% python3 -q
>>> import numpy as np
>>> np.set_printoptions(precision=3, suppress=True, linewidth=140)
>>> rd = lambda a: np.round(a, 3) + 0
>>> X = np.load("dump.npy")
>>> print(rd(X))
[[-0.192  0.14   0.336  0.145 -0.004  0.15   0.161 -0.557  0.145 -0.488  0.438]
 [-0.255 -0.485 -0.021 -0.012 -0.624  0.326 -0.105  0.256 -0.156 -0.039  0.318]
 [-0.064  0.059 -0.109  0.256  0.331  0.467 -0.704  0.08  -0.021 -0.262 -0.128]
 [ 0.16   0.175  0.291 -0.271 -0.401 -0.045 -0.159  0.223  0.553 -0.354 -0.342]
 [-0.607  0.316 -0.485 -0.11   0.075  0.155  0.348  0.253  0.203 -0.159 -0.061]
 [-0.319 -0.159  0.116 -0.447 -0.013 -0.031 -0.04  -0.333 -0.485 -0.221 -0.512]
 [ 0.064  0.359 -0.291 -0.287 -0.142 -0.463 -0.383  0.054 -0.28  -0.238  0.426]
 [ 0.607 -0.088 -0.504 -0.13  -0.089  0.35   0.273 -0.179 -0.078 -0.325 -0.062]
 [ 0.128 -0.119  0.365 -0.326  0.462  0.113  0.221  0.535 -0.188 -0.277  0.24 ]
 [ 0.032  0.103  0.068  0.646 -0.18  -0.255  0.21   0.267 -0.367 -0.393 -0.254]
 [-0.096 -0.652 -0.256  0.069  0.247 -0.46  -0.07  -0.04   0.343 -0.316  0.009]]
>>> # keeps lengths
>>> u, r1 = X[2], X[8]
>>> print(rd(u @ r1))
0.0
>>> p = (u @ r1) / (u @ u) * u
>>> print((r1 - p) @ u)
0.0
>>> print(np.linalg.matrix_rank(np.outer(u, r1)))
1
>>> u = np.array([0, -2, 2, 0, 2, 2, 2, 2, 1, 2, 2])
>>> B = X + np.outer(u, np.eye(11)[1])
>>> print(np.linalg.matrix_rank(B - X))
1
>>> u = np.array([7, 9, 9])
>>> rng = np.random.default_rng(873390)
>>> m1 = np.outer(rng.normal(size=20), u) + 0.05 * rng.normal(size=(20, 3))
>>> print(rd(m1))
[[13.559 17.53  17.547]
 [-4.569 -5.758 -5.828]
 [ 2.384  2.92   2.947]
 [-0.402 -0.481 -0.484]
 [11.034 14.168 14.146]
 [-0.113 -0.082 -0.074]
 [ 7.194  9.161  9.159]
 [13.697 17.729 17.596]
 [ 2.684  3.462  3.408]
 [-0.953 -1.227 -1.182]
 [-3.838 -5.061 -5.08 ]
 [ 5.538  7.096  7.118]
 [ 0.399  0.665  0.601]
 [-1.717 -2.097 -2.169]
 [ 6.356  8.141  8.156]
 [ 3.274  4.311  4.277]
 [ 2.784  3.692  3.661]
 [ 4.785  6.089  6.075]
 [ 6.592  8.515  8.546]
 [-1.325 -1.646 -1.688]]
>>> basis = m1[[13, 16]].astype(float)
>>> for _ in range(3):
...     z = np.linalg.norm(m1[:, None] - basis, axis=-1).argmin(axis=1)
...     basis = np.array([m1[z == j].mean(axis=0) for j in range(2)])
... 
>>> print(z)
[1 0 0 0 1 0 1 1 0 0 0 1 0 0 1 1 0 1 1 0]
>>> print(np.abs(basis[1] - basis[0]).argmax())
2
>>> print(np.bincount(z))
[11  9]
>>> x = np.array([-2, 0, -2])
>>> rhs = m1 @ x
>>> b, lr = np.zeros(3), 1 / np.linalg.norm(m1, 2) ** 2
>>> for i in range(25):
...     b -= lr * m1.T @ (m1 @ b - rhs)
...     if i % 5 == 0: print(i, round(np.linalg.norm(m1 @ b - rhs), 3))
... 
0 0.375
5 0.375
10 0.375
15 0.375
20 0.375
>>> print(rd(b))
[-1.06  -1.365 -1.364]
>>> W0 = np.load("arr.npy")
>>> print(W0)
[[ 0 -5  1 -1 -4  0  1  0]
 [ 5  0  4 -1 -4 -1  4  0]
 [-1 -4  0 -6 -6 -1 -1  1]
 [ 1  1  6  0  6  5 -4 -3]
 [ 4  4  6 -6  0 -3 -1  1]
 [ 0  1  1 -5  3  0  0  0]
 [-1 -4  1  4  1  0  0  3]
 [ 0  0 -1  3 -1  0 -3  0]]
>>> B = W0 + rng.integers(-2, 3, (8, 6)) @ rng.integers(-2, 3, (6, 8))
>>> print(B)
[[ -6  -5  -2  -4   2   1   5   7]
 [  0  -4   9  -4  -8   4   1   0]
 [ -2 -12  -7  -3  -4  -5   0  10]
 [  4   1  10   2   3   5 -14  -5]
 [  5   7  11  -6  -4   0   1  -3]
 [ -5   1   1 -12   5   2  -2   2]
 [ -3  -8   5  -4  -6   3  -7  -3]
 [  9   6  -5   5   3  -7 -10 -10]]
>>> print(np.abs(B - W0).sum(axis=1))
[30 29 35 24 22 20 41 49]
>>> print(np.linalg.matrix_rank(B - W0, tol=1e-8))
6
>>> print(B - W0)
[[ -6   0  -3  -3   6   1   4   7]
 [ -5  -4   5  -3  -4   5  -3   0]
 [ -1  -8  -7   3   2  -4   1   9]
 [  3   0   4   2  -3   0 -10  -2]
 [  1   3   5   0  -4   3   2  -4]
 [ -5   0   0  -7   2   2  -2   2]
 [ -2  -4   4  -8  -7   3  -7  -6]
 [  9   6  -4   2   4  -7  -7 -10]]
>>> q, evecs = np.linalg.qr(B[:, :1])[0], np.linalg.qr(B[:, 1:])[0]
>>> s = np.linalg.svd(q.T @ evecs, compute_uv=False)
>>> print(rd(np.degrees(np.arccos(s.clip(0, 1)))))
[6.218]
>>> W1 = np.array([[9, -1, -6],
...     [1, -1, -3],
...     [9, 0, 1],
...     [6, -2, 0],
...     [-8, 2, -4],
...     [9, 4, -1],
...     [2, 2, -8],
...     [-4, 4, 3]])
>>> b = np.array([-5, 0, 1])
>>> act = np.maximum(W0 @ W1 + b, 0)
>>> print(act)
[[ 27   1  25]
 [101   0   0]
 [  0   3  55]
 [ 60  10   0]
 [ 20   0   0]
 [  0  15   0]
 [  0  11  25]
 [  6   0  28]]
>>> basis = np.array([[0, 3, 0], [3, 1, 2], [2, 1, 3]])
>>> print(act @ basis)
[[ 53 107  77]
 [  0 303   0]
 [119  58 171]
 [ 30 190  20]
 [  0  60   0]
 [ 45  15  30]
 [ 83  36  97]
 [ 56  46  84]]
>>> arr = np.loadtxt("sample4.csv", delimiter=",")
>>> print(arr)
[[  6.401  13.927  -5.477  13.355   1.832  -8.959  -6.703   2.176   0.327  -8.212]
 [  5.625  15.991  -6.544  14.183  -0.569  -7.884  -7.56    1.449  -0.935  -8.084]
 [  5.921  16.206  -6.023  16.407   2.092  -7.646  -9.073   1.486  -1.218  -7.148]
 [ -5.388   5.031  10.518  -1.595   2.017  -7.524  18.138  -1.531   6.243  -2.656]
 [  7.723  13.719  -4.54   15.256   0.223  -7.34   -8.989   2.5    -1.48   -7.013]
 [ -6.867   6.883  10.517  -4.268   1.588 -10.211  18.904  -1.533   6.544  -3.826]
 [ -7.456   4.498  11.562  -1.268   3.512  -8.538  17.628  -0.602   6.543  -2.662]
 [ -6.667   4.848   8.839   0.27    2.512  -9.963  17.305  -0.486   8.771  -2.112]
 [ -7.393   4.492   8.643   0.619   1.258  -7.68   17.573  -1.658   5.535  -3.559]
 [  6.504  13.214  -6.178  13.051  -0.251  -8.413  -8.46    1.606  -0.947 -10.319]
 [  4.405  11.743  -5.489  14.903  -1.168  -8.478  -8.522   2.178  -1.991  -8.936]
 [ -7.004   6.05   10.806  -2.423   1.454  -9.016  17.127  -0.666   7.379  -4.574]
 [ -6.629   6.001   9.214  -0.995   1.135  -8.099  18.093  -0.153   7.41   -4.138]
 [  6.396  13.891  -4.225  14.238  -0.063  -8.392  -8.057   1.883  -1.077  -9.961]
 [  5.177  14.349  -5.623  13.745  -1.366  -7.226  -7.265   1.816  -2.664  -7.957]
 [ -7.081   6.135  10.235  -1.134   2.574  -9.289  19.659  -0.733   7.096  -1.827]
 [ -7.789   3.669  11.039  -1.606   1.826  -9.57   17.056  -1.746   6.481  -3.87 ]
 [  6.35   15.432  -5.545  14.114   1.584  -7.049  -7.424   3.745  -1.162  -6.146]
 [ -5.034   4.071   9.478  -0.722   3.643 -10.248  19.549  -1.187   5.684  -3.026]
 [  6.556  13.511  -3.586  16.922  -1.611  -8.901  -9.367   1.774   0.14   -7.416]
 [  5.994  12.774  -4.785  17.279   1.466  -8.941  -8.119   2.922   2.684  -9.534]
 [ -7.097   4.754  11.061  -0.607   2.006  -9.894  18.464  -0.475   6.467  -3.677]
 [ -6.879   6.235   8.891  -3.137   2.39   -7.997  17.41   -1.361   7.005  -2.703]
 [  4.923  12.822  -6.211  15.732  -0.807 -10.658  -9.594   0.818  -2.319  -8.006]
 [ -6.334   4.134  11.233  -1.172   1.394  -9.429  19.494   0.329   8.369  -2.787]
 [  3.982  12.506  -3.423  16.022  -1.912  -8.285  -7.583   2.755  -1.01   -9.872]
 [  5.445  12.581  -3.802  14.718  -0.379  -9.234  -7.434   1.846  -0.072  -7.15 ]
 [  5.873  13.562  -4.177  13.334  -1.625  -7.807  -8.709   1.685   0.125  -8.294]]
>>> W1 = np.array([[-2, 2],
...     [2, -1],
...     [-2, 0],
...     [-2, 0],
...     [-2, 0],
...     [-1, -2],
...     [1, 0],
...     [0, 2],
...     [0, 0],
...     [-2, 0]])
>>> b = np.array([-1, 1])
>>> act = np.maximum(arr @ W1 + b, 0)
>>> print((act > 0).astype(int))
[[1 1]
 [1 1]
 [1 1]
 [1 0]
 [1 1]
 [1 0]
 [1 0]
 [1 1]
 [1 0]
 [1 1]
 [1 1]
 [1 0]
 [1 0]
 [1 1]
 [1 1]
 [1 0]
 [1 0]
 [1 1]
 [1 1]
 [1 1]
 [1 1]
 [1 1]
 [1 0]
 [1 1]
 [1 1]
 [1 1]
 [1 1]
 [1 1]]
>>> print(np.linalg.matrix_rank(act))
2
>>> basis = np.array([[2, 3], [-2, -2]])
>>> print((act @ basis).round(6).argmax(axis=1))
[1 1 1 1 1 1 1 1 1 1 1 1 1 1 1 1 1 1 1 1 1 1 1 1 1 1 1 1]
>>> mat = np.abs(np.array([[-2, -2, -1, 2, -2, 0, -1, 1],
...     [-1, 1, -1, 0, 0, 0, 0, 1],
...     [2, -1, 1, -1, 2, 1, -1, -2],
...     [-2, -2, -1, 1, 1, -2, -1, 1],
...     [2, 1, -1, 0, -1, 2, 2, 1],
...     [-2, -2, -1, -2, -1, 2, 1, -1],
...     [-2, 2, 1, 0, -2, -2, 2, -1],
...     [-1, 0, 0, 0, 1, -1, 0, 0]])) + np.eye(8)
>>> mat = mat / mat.sum(axis=1, keepdims=True)
>>> print(rd(mat))
[[0.25  0.167 0.083 0.167 0.167 0.    0.083 0.083]
 [0.2   0.4   0.2   0.    0.    0.    0.    0.2  ]
 [0.167 0.083 0.167 0.083 0.167 0.083 0.083 0.167]
 [0.167 0.167 0.083 0.167 0.083 0.167 0.083 0.083]
 [0.182 0.091 0.091 0.    0.182 0.182 0.182 0.091]
 [0.154 0.154 0.077 0.154 0.077 0.231 0.077 0.077]
 [0.154 0.154 0.077 0.    0.154 0.154 0.231 0.077]
 [0.25  0.    0.    0.    0.25  0.25  0.    0.25 ]]
>>> # row-stochastic, so 1 is an eigenvalue
>>> B = np.linalg.inv(mat)
>>> print(rd(np.linalg.slogdet(mat)[0]))
-1.0
>>> print((np.abs(B) > 1e-9).astype(int))
[[1 1 1 1 1 1 1 0]
 [1 1 1 1 1 1 1 0]
 [0 1 1 1 1 1 1 1]
 [0 1 1 1 1 1 1 0]
 [1 1 1 1 1 1 1 0]
 [0 0 0 1 0 1 0 0]
 [1 1 1 1 1 1 1 0]
 [1 0 0 1 0 1 0 1]]
>>> print(rd(np.linalg.cond(mat)))
237.582
>>> print(rd(np.linalg.det(mat) * np.linalg.det(B)))
1.0
>>> print(rd(mat @ B))
[[1. 0. 0. 0. 0. 0. 0. 0.]
 [0. 1. 0. 0. 0. 0. 0. 0.]
 [0. 0. 1. 0. 0. 0. 0. 0.]
 [0. 0. 0. 1. 0. 0. 0. 0.]
 [0. 0. 0. 0. 1. 0. 0. 0.]
 [0. 0. 0. 0. 0. 1. 0. 0.]
 [0. 0. 0. 0. 0. 0. 1. 0.]
 [0. 0. 0. 0. 0. 0. 0. 1.]]
>>> B = np.array([[1, 2],
...     [0, 0],
...     [-2, 1],
...     [-1, -2],
...     [1, -1],
...     [2, -2],
...     [-1, -1],
...     [2, -1]])
>>> print(np.linalg.matrix_rank(mat @ B))
2
>>> print(rd(B.T @ mat.T))
[[ 0.167  0.2    0.333  0.333  0.545  0.462  0.385  1.5  ]
 [-0.083  0.4   -0.25  -0.5   -0.364 -0.615 -0.385 -0.5  ]]
>>> print(rd(mat @ B))
[[ 0.167 -0.083]
 [ 0.2    0.4  ]
 [ 0.333 -0.25 ]
 [ 0.333 -0.5  ]
 [ 0.545 -0.364]
 [ 0.462 -0.615]
 [ 0.385 -0.385]
 [ 1.5   -0.5  ]]
>>> B @ mat
Traceback (most recent call last):
  File "<python-input-67>", line 1, in <module>
    B @ mat
    ~~^~~~~
ValueError: matmul: Input operand 1 has a mismatch in its core dimension 0, with gufunc signature (n?,k),(k,m?)->(n?,m?) (size 8 is different from 2)
>>> print(np.vstack([mat, B.T]).shape)
(10, 8)
>>> print(np.linalg.matrix_rank(np.vstack([mat, B.T])))
8
>>> q, evecs = np.linalg.qr(mat[:, :5])[0], np.linalg.qr(mat[:, 5:])[0]
>>> s = np.linalg.svd(q.T @ evecs, compute_uv=False)
>>> print(rd(s))
[1.    0.928 0.598]
>>> print((s > 0.9).sum())
2
>>> q, Rm = np.linalg.qr(mat)
>>> print(rd(np.trace(q @ q.T)))
8.0
>>> print(q.shape, Rm.shape)
(8, 8) (8, 8)
>>> print(rd(q @ Rm))
[[0.25  0.167 0.083 0.167 0.167 0.    0.083 0.083]
 [0.2   0.4   0.2   0.    0.    0.    0.    0.2  ]
 [0.167 0.083 0.167 0.083 0.167 0.083 0.083 0.167]
 [0.167 0.167 0.083 0.167 0.083 0.167 0.083 0.083]
 [0.182 0.091 0.091 0.    0.182 0.182 0.182 0.091]
 [0.154 0.154 0.077 0.154 0.077 0.231 0.077 0.077]
 [0.154 0.154 0.077 0.    0.154 0.154 0.231 0.077]
 [0.25  0.    0.    0.    0.25  0.25  0.    0.25 ]]
